% ipython --no-banner

In [1]: import numpy as np

In [2]: import numpy.linalg as la

In [3]: np.set_printoptions(suppress=True, linewidth=120)

In [4]: X = np.array([[3.0, 1.0, 0.0, 0.0, 0.0],
   ...:     [0.0, 3.0, 1.0, 0.0, 0.0],
   ...:     [0.0, 0.0, 3.0, 1.0, 0.0],
   ...:     [0.0, 0.0, 0.0, 3.0, 1.0],
   ...:     [0.0, 0.0, 0.0, 0.0, 3.0]])

In [5]: # triangular: eigenvalues sit on the diagonal

In [6]: x0 = np.array([-2, -3, 0, -3, -2])

In [7]: y = X @ x0

In [8]: y
Out[8]: array([ -9.,  -9.,  -3., -11.,  -6.])

In [9]: np.round(la.solve(X, -1 * y), 1)
Out[9]: array([2., 3., 0., 3., 2.])

In [10]: np.round(la.solve(X, X[:, 2]), 1)
Out[10]: array([0., 0., 1., 0., 0.])

In [11]: P = np.triu(np.array([[3, -3, -1, 3, -3],
    ...:     [1, -1, 2, -2, 3],
    ...:     [1, 2, -1, 3, -1],
    ...:     [-3, -3, 0, 2, -1],
    ...:     [2, -3, 0, -2, -2]]), 1) + np.eye(5)

In [12]: other = P @ X @ la.inv(P)

In [13]: P @ X - X @ P
Out[13]: 
array([[ 0.,  0., -5.,  1.,  0.],
       [ 0.,  0.,  0., -1., -1.],
       [ 0.,  0.,  0.,  0.,  4.],
       [ 0.,  0.,  0.,  0.,  0.],
       [ 0.,  0.,  0.,  0.,  0.]])

In [14]: np.trace(other), np.trace(X)
Out[14]: (np.float64(15.0), np.float64(15.0))

In [15]: np.poly(other)
Out[15]: array([   1.,  -15.,   90., -270.,  405., -243.])

In [16]: x0 = np.array([1, 1, 2, 1, 1])

In [17]: y = X @ x0

In [18]: beta, lr = np.zeros(5), 1 / la.norm(X, 2) ** 2

In [19]: for i in range(5):
    ...:     beta -= lr * X.T @ (X @ beta - y)
    ...:     if i % 1 == 0: print(i, round(la.norm(X @ beta - y), 1))
    ...: 
0 1.1
1 0.8
2 0.5
3 0.4
4 0.3

In [20]: beta.round(1)
Out[20]: array([1. , 1.1, 1.9, 1.1, 1. ])

In [21]: round(float(la.cond(X)), 1)
Out[21]: 1.8

In [22]: ev, evecs = la.eig(X)

In [23]: np.round(np.sort(la.eigvals(X.T)), 1)
Out[23]: array([3., 3., 3., 3., 3.])

In [24]: np.round(np.sort(la.eigvals(la.inv(X))), 1)
Out[24]: array([0.3, 0.3, 0.3, 0.3, 0.3])

In [25]: np.prod(ev)
Out[25]: np.float64(243.0)

In [26]: X @ evecs[:, 0] - ev[0] * evecs[:, 0]
Out[26]: array([0., 0., 0., 0., 0.])

In [27]: u = np.array([-2, 2, 2, 1])

In [28]: rng = np.random.default_rng(9789)

In [29]: m1 = np.outer(rng.normal(size=16), u) + 0.3 * rng.normal(size=(16, 4))

In [30]: m1.round(1)
Out[30]: 
array([[ 3. , -3. , -2.4, -1.4],
       [-0.7,  0.3,  0.2, -0.2],
       [-2. ,  1.3,  1.4,  0.8],
       [-0.5,  0.5,  0.3,  0.1],
       [-1.9,  1.6,  2.3,  1. ],
       [-1.5,  1.4,  1.4,  0.9],
       [-0.2,  0.3,  0.7,  0.1],
       [-1.4,  1.6,  0.9,  0.9],
       [ 1.6, -2.1, -2. , -1.3],
       [ 1. , -0.5, -0.6,  0.1],
       [ 1.9, -2.1, -1.8, -0.8],
       [ 0.8, -0.8, -0.8, -0.2],
       [ 0.6, -1.2, -0.8, -0.8],
       [ 1.7, -1.2, -1.6, -1. ],
       [-4.6,  4.6,  5. ,  2.3],
       [-1. ,  1. ,  1.5,  0.3]])

In [31]: other = np.c_[m1[:, :1] @ np.array([[5]]), np.array([-3, 0, -1, 2, 0, -2, 2, -2, 2, 3, 3, -3, -2, 3, 2, 0])]

In [32]: other.round(1)
Out[32]: 
array([[ 14.8,  -3. ],
       [ -3.4,   0. ],
       [-10.1,  -1. ],
       [ -2.6,   2. ],
       [ -9.3,   0. ],
       [ -7.6,  -2. ],
       [ -1. ,   2. ],
       [ -6.8,  -2. ],
       [  8.2,   2. ],
       [  5.2,   3. ],
       [  9.3,   3. ],
       [  4.2,  -3. ],
       [  3. ,  -2. ],
       [  8.5,   3. ],
       [-23. ,   2. ],
       [ -5.2,   0. ]])

In [33]: np.round(la.lstsq(m1, other[:, 0])[0], 1) + 0
Out[33]: array([5., 0., 0., 0.])

In [34]: np.round(la.norm(la.qr(m1)[0].T @ other, axis=0) ** 2 / ((other ** 2).sum(axis=0) + 1e-12), 1)
Out[34]: array([1. , 0.1])

In [35]: x0 = np.array([5, 0, 3, 1])

In [36]: h = np.maximum(m1 @ x0, 0)

In [37]: np.round(m1.T @ h, 1)
Out[37]: array([ 35.1, -33.2, -29.1, -14.9])

In [38]: np.flatnonzero(h > 1e-9)
Out[38]: array([ 0,  6,  8,  9, 10, 11, 13])

In [39]: w1 = np.array([[-3, -2, -2, -1], [0, 2, 0, 2], [2, 3, -2, 0], [1, 0, -2, -1]])

In [40]: beta = np.array([0, 1, 0, 1])

In [41]: H = np.maximum(m1 @ w1 + beta, 0)

In [42]: np.round((H > 0).mean(axis=0), 1)
Out[42]: array([0.6, 0.6, 0.5, 0.6])

In [43]: C = np.array([[-3, -3, 3], [3, 3, 1], [-2, 3, 2], [-2, 0, 3]])

In [44]: w1 @ C
Out[44]: 
array([[  9,  -3, -18],
       [  2,   6,   8],
       [  7,  -3,   5],
       [  3,  -9,  -4]])

In [45]: d = la.norm(m1[:, None] - m1[None], axis=-1)

In [46]: d.mean(axis=1).argmax()
Out[46]: np.int64(14)

In [47]: d[11].round(6).argsort(kind="stable")[:4]
Out[47]: array([11,  9, 12, 13])

In [48]: d[:5, :5].round(1)
Out[48]: 
array([[0. , 5.7, 7.9, 5.8, 8.5],
       [5.7, 0. , 2.3, 0.4, 3. ],
       [7.9, 2.3, 0. , 2.1, 1. ],
       [5.8, 0.4, 2.1, 0. , 2.8],
       [8.5, 3. , 1. , 2.8, 0. ]])

In [49]: np.flatnonzero(d[11] < d.mean() / 2)
Out[49]: array([ 9, 11, 12, 13])

In [50]: d[11].round(1)
Out[50]: array([3.6, 2.1, 4.3, 2.2, 4.9, 4.1, 2.2, 3.8, 2.2, 0.6, 2. , 0. , 0.7, 1.4, 9.9, 3.5])

In [51]: np.unravel_index(d.round(6).argmax(), d.shape)
Out[51]: (np.int64(0), np.int64(14))

In [52]: np.round(la.norm(m1, axis=1), 1)
Out[52]: array([5.1, 0.8, 2.9, 0.8, 3.5, 2.7, 0.8, 2.4, 3.6, 1.3, 3.4, 1.5, 1.7, 2.8, 8.5, 2.1])

In [53]: np.round(la.norm(m1 - m1.mean(axis=0), axis=1), 1)
Out[53]: array([5.4, 0.6, 2.6, 0.5, 3.2, 2.4, 0.5, 2.1, 3.9, 1.6, 3.7, 1.8, 2. , 3.1, 8.2, 1.8])

In [54]: la.matrix_rank(d ** 2)
Out[54]: np.int64(6)

In [55]: d.shape
Out[55]: (16, 16)

In [56]: K = np.loadtxt("mat.csv", delimiter=",")

In [57]: K
Out[57]: 
array([[3., 0., 0.],
       [0., 0., 1.],
       [0., 2., 0.]])

In [58]: # 2 blocks once reordered

In [59]: ev, evecs = la.eig(K)

In [60]: np.round(np.sort(la.eigvals(K @ K)), 1)
Out[60]: array([2., 2., 9.])

In [61]: np.prod(ev)
Out[61]: np.float64(-6.0)

In [62]: np.round(np.sort(la.eigvals(K.T)), 1)
Out[62]: array([-1.4,  1.4,  3. ])

In [63]: u = np.array([0, 1, 1])

In [64]: other = K + np.outer(u, np.eye(3)[0])

In [65]: other
Out[65]: 
array([[3., 0., 0.],
       [1., 0., 1.],
       [1., 2., 0.]])

In [66]: la.matrix_rank(other - K)
Out[66]: np.int64(1)

In [67]: round(la.det(other) / la.det(K), 1), np.round(1 + la.solve(K, u)[0], 1)
Out[67]: (np.float64(1.0), np.float64(1.0))

In [68]: z = rng.permutation(3)

In [69]: z
Out[69]: array([2, 0, 1])

In [70]: other = K[z][:, z]

In [71]: other
Out[71]: 
array([[0., 0., 2.],
       [0., 3., 0.],
       [1., 0., 0.]])

In [72]: round(float(la.det(other)), 1), round(float(la.det(K[z])), 1)
Out[72]: (-6.0, -6.0)

In [73]: mat = np.array([[-3, 0, 0], [-3, -2, 0], [1, 2, 1]])

In [74]: mat
Out[74]: 
array([[-3,  0,  0],
       [-3, -2,  0],
       [ 1,  2,  1]])

In [75]: [int(la.matrix_rank(la.matrix_power(mat, p))) for p in range(1, 4)]
Out[75]: [3, 3, 3]

In [76]: la.matrix_power(mat - np.diag(np.diag(mat)), 3)
Out[76]: 
array([[0, 0, 0],
       [0, 0, 0],
       [0, 0, 0]])

In [77]: np.prod(np.diag(mat)), round(la.det(mat), 1)
Out[77]: (np.int64(6), np.float64(6.0))

In [78]: def softmax(z):
    ...:     e = np.exp(z - z.max(axis=-1, keepdims=True))
    ...:     return e / e.sum(axis=-1, keepdims=True)
    ...: 

In [79]: np.round(softmax(mat[0] + 2), 1) + 0
Out[79]: array([0. , 0.5, 0.5])

In [80]: np.round(softmax(10 * mat[0]), 1) + 0
Out[80]: array([0. , 0.5, 0.5])

In [81]: np.round(softmax(mat).sum(axis=1), 1)
Out[81]: array([1., 1., 1.])

In [82]: scores = mat @ mat.T / np.sqrt(3)

In [83]: softmax(scores).round(6).argmax(axis=1)
Out[83]: array([0, 1, 2])

In [84]: E = np.loadtxt("data.csv", delimiter=",")

In [85]: E
Out[85]: 
array([[ 2.,  2.,  0.],
       [ 2.,  2.,  0.],
       [ 2.,  2.,  2.],
       [ 2.,  3.,  3.],
       [ 4.,  4.,  4.],
       [ 5.,  5.,  4.],
       [ 7.,  7.,  6.],
       [ 9.,  7.,  6.],
       [10.,  9.,  7.],
       [12., 11.,  9.],
       [14., 12.,  9.],
       [16., 13., 11.],
       [16., 15., 12.],
       [18., 17., 14.],
       [18., 18., 16.],
       [19., 18., 16.],
       [21., 19., 17.],
       [22., 19., 17.]])

In [86]: C2 = np.cov(E, rowvar=False)

In [87]: np.median(E, axis=0)
Out[87]: array([11., 10.,  8.])

In [88]: np.round(np.polyfit(E[:, 2], E[:, 1], 1), 1)
Out[88]: array([1.1, 0.9])

In [89]: np.argwhere(np.triu(np.abs(np.corrcoef(E.T)) > 0.8, 1))
Out[89]: 
array([[0, 1],
       [0, 2],
       [1, 2]])

In [90]: np.round(la.eigvalsh(C2)[::-1], 1)
Out[90]: array([125.5,   0.8,   0.2])

In [91]: data = np.array([[-1.5, -1.3, 1.3, -0.3],
    ...:     [0.5, 1.0, 0.3, -0.8],
    ...:     [1.1, 0.6, 0.0, -1.0],
    ...:     [-1.6, 0.1, 1.5, -0.5]])

In [92]: np.round((data - data.T) / 2, 1)
Out[92]: 
array([[ 0. , -0.9,  0.1,  0.6],
       [ 0.9,  0. , -0.2, -0.4],
       [-0.1,  0.2,  0. , -1.2],
       [-0.6,  0.4,  1.2,  0. ]])

In [93]: la.determinant(data)
Traceback (most recent call last):
  Cell In[93], line 1
    la.determinant(data)
AttributeError: module 'numpy.linalg' has no attribute 'determinant'


In [94]: np.allclose(data @ data.T, data.T @ data)
Out[94]: False

In [95]: np.allclose(data, data.T)
Out[95]: False

In [96]: np.round(la.matrix_power(data, 4), 1)
Out[96]: 
array([[ 15.2,   9.2, -11.4,   0.6],
       [  1.2,  -0.2,  -1.6,   0.9],
       [ -1.9,  -1.1,   0.4,   1.1],
       [ 16.5,   8.3, -12.4,   0.7]])

In [97]: arr = np.loadtxt("test1.csv", delimiter=",")

In [98]: arr
Out[98]: 
array([[4., 0., 0., 0.],
       [0., 4., 3., 3.],
       [0., 3., 4., 3.],
       [0., 3., 3., 4.]])

In [99]: np.round(np.sort(la.eigvals(arr).real), 1)
Out[99]: array([ 1.,  1.,  4., 10.])

In [100]: (la.matrix_power((arr != 0) + (arr.T != 0) + np.eye(4), 4) > 0).astype(int)
Out[100]: 
array([[1, 0, 0, 0],
       [0, 1, 1, 1],
       [0, 1, 1, 1],
       [0, 1, 1, 1]])

In [101]: round(float(la.det(arr)), 1)
Out[101]: 40.0

In [102]: (arr != 0).astype(int)
Out[102]: 
array([[1, 0, 0, 0],
       [0, 1, 1, 1],
       [0, 1, 1, 1],
       [0, 1, 1, 1]])
